>>> import numpy as np
>>> from numpy import linalg as LA
>>> np.set_printoptions(suppress=True, linewidth=200)
>>> def tidy(a):
...     return np.round(a, 2) + 0
... 
>>> mat = np.load("dump.npy")
>>> mat
array([[  1,  -1,   5,  -4,  -3,   4],
       [  0,   0,   3,  -7,  -2,   7],
       [ -4,   1,  -1, -10,  -6,   4],
       [  0,  -3,   2, -12, -11,   1],
       [  2,  -7,   3, -17, -14,  -3],
       [  1,  -7,   6, -15, -18,  -1],
       [  3,  -3,   5, -13, -18,  -2],
       [  7,  -6,   2,  -8, -14,  -1],
       [  3,  -3,   0,  -6, -10,  -2],
       [  8,   0,  -4,  -6, -10,   1],
       [ 12,  -5,  -7,  -1, -12,   0],
       [  7,   0,  -9,  -1, -12,  -5],
       [  5,  -1,  -5,   3, -11,  -7],
       [  4,   3,  -1,   0,  -6, -12],
       [  6,   4,  -5,  -1,  -4, -14],
       [  2,   9,  -8,   1,  -8, -10],
       [ -1,   7,  -9,   0, -12, -13]])
>>> C = mat[[5, 12]].astype(float)
>>> for _ in range(5):
...     z = LA.norm(mat[:, None] - C, axis=-1).argmin(axis=1)
...     C = np.array([mat[z == j].mean(axis=0) for j in range(2)])
... 
>>> z
array([0, 0, 0, 0, 0, 0, 0, 0, 0, 1, 1, 1, 1, 1, 1, 1, 1])
>>> tidy(C[1] - C[0])
array([ 3.93,  5.35, -8.78,  9.6 ,  1.29, -8.28])
>>> np.abs(C[1] - C[0]).argmax()
np.int64(3)
>>> np.bincount(z)
array([9, 8])
>>> Xc = mat - mat.mean(axis=0)
>>> left, s, VT = LA.svd(Xc, full_matrices=False)
>>> np.searchsorted(np.cumsum(s ** 2) / (s ** 2).sum(), 0.9) + 1
np.int64(3)
>>> np.abs(left[:, 0]).argmax()
np.int64(15)
>>> (np.sign(left[:, 0]) == np.sign(left[0, 0])).astype(int)
array([1, 1, 1, 1, 1, 1, 1, 1, 1, 1, 0, 0, 0, 0, 0, 0, 0])
>>> np.abs(VT[0]).argmax()
np.int64(3)
>>> tidy(Xc.mean(axis=0))
array([0., 0., 0., 0., 0., 0.])
>>> tidy((s ** 2).sum() ** 2 / (s ** 4).sum())
np.float64(2.57)
>>> tidy(s)
array([38.32, 22.59, 18.7 , 12.05,  7.94,  5.73])
>>> Y = np.c_[mat[:, :3] @ np.array([[-5, 0, -3], [-3, 0, -5], [-1, 0, 0]]), np.array([-8, 7, 0, 3, -8, 8, 6, -6, -8, 8, -1, -1, -4, 5, 3, -3, -3])]
>>> Y
array([[ -7,   0,   2,  -8],
       [ -3,   0,   0,   7],
       [ 18,   0,   7,   0],
       [  7,   0,  15,   3],
       [  8,   0,  29,  -8],
       [ 10,   0,  32,   8],
       [-11,   0,   6,   6],
       [-19,   0,   9,  -6],
       [ -6,   0,   6,  -8],
       [-36,   0, -24,   8],
       [-38,   0, -11,  -1],
       [-26,   0, -21,  -1],
       [-17,   0, -10,  -4],
       [-28,   0, -27,   5],
       [-37,   0, -38,   3],
       [-29,   0, -51,  -3],
       [ -7,   0, -32,  -3]])
>>> LA.matrix_rank(Y)
np.int64(3)
>>> tidy(LA.norm(Y - mat @ LA.lstsq(mat, Y)[0], axis=0))
array([ 0.  ,  0.  ,  0.  , 20.95])
>>> LA.matrix_rank(np.c_[mat, Y])
np.int64(7)
>>> tidy(LA.lstsq(mat, Y[:, 0])[0])
array([-5., -3., -1.,  0.,  0.,  0.])
>>> tidy(LA.norm(LA.qr(mat)[0].T @ Y, axis=0) ** 2 / ((Y ** 2).sum(axis=0) + 1e-12))
array([1.  , 0.  , 1.  , 0.16])
>>> Y.ravel(order="F")
array([ -7,  -3,  18,   7,   8,  10, -11, -19,  -6, -36, -38, -26, -17, -28, -37, -29,  -7,   0,   0,   0,   0,   0,   0,   0,   0,   0,   0,   0,   0,   0,   0,   0,   0,   0,   2,   0,   7,  15,
        29,  32,   6,   9,   6, -24, -11, -21, -10, -27, -38, -51, -32,  -8,   7,   0,   3,  -8,   8,   6,  -6,  -8,   8,  -1,  -1,  -4,   5,   3,  -3,  -3])
>>> blk = Y.reshape(17, 2, -1)
>>> blk[:, 0]
array([[ -7,   0],
       [ -3,   0],
       [ 18,   0],
       [  7,   0],
       [  8,   0],
       [ 10,   0],
       [-11,   0],
       [-19,   0],
       [ -6,   0],
       [-36,   0],
       [-38,   0],
       [-26,   0],
       [-17,   0],
       [-28,   0],
       [-37,   0],
       [-29,   0],
       [ -7,   0]])
>>> blk.transpose(1, 0, 2)
array([[[ -7,   0],
        [ -3,   0],
        [ 18,   0],
        [  7,   0],
        [  8,   0],
        [ 10,   0],
        [-11,   0],
        [-19,   0],
        [ -6,   0],
        [-36,   0],
        [-38,   0],
        [-26,   0],
        [-17,   0],
        [-28,   0],
        [-37,   0],
        [-29,   0],
        [ -7,   0]],

       [[  2,  -8],
        [  0,   7],
        [  7,   0],
        [ 15,   3],
        [ 29,  -8],
        [ 32,   8],
        [  6,   6],
        [  9,  -6],
        [  6,  -8],
        [-24,   8],
        [-11,  -1],
        [-21,  -1],
        [-10,  -4],
        [-27,   5],
        [-38,   3],
        [-51,  -3],
        [-32,  -3]]])
>>> np.einsum("ihd,jhd->hij", blk, blk).shape
(2, 17, 17)
>>> np.swapaxes(blk, 1, 2)[9]
array([[-36, -24],
       [  0,   8]])
>>> z = mat[:, 2] > np.median(mat[:, 2])
>>> u = mat[z].mean(axis=0) - mat[~z].mean(axis=0)
>>> tidy(u)
array([-2.21, -5.75,  8.69, -8.58, -2.25,  6.6 ])
>>> np.argsort(-np.abs(u).round(6), kind="stable")
array([2, 3, 5, 1, 4, 0])
>>> ((mat - mat.mean(axis=0)) @ u > 0).astype(int)
array([1, 1, 1, 1, 1, 1, 1, 1, 1, 0, 0, 0, 0, 0, 0, 0, 0])
>>> z.astype(int)
array([1, 1, 0, 1, 1, 1, 1, 1, 1, 0, 0, 0, 0, 0, 0, 0, 0])
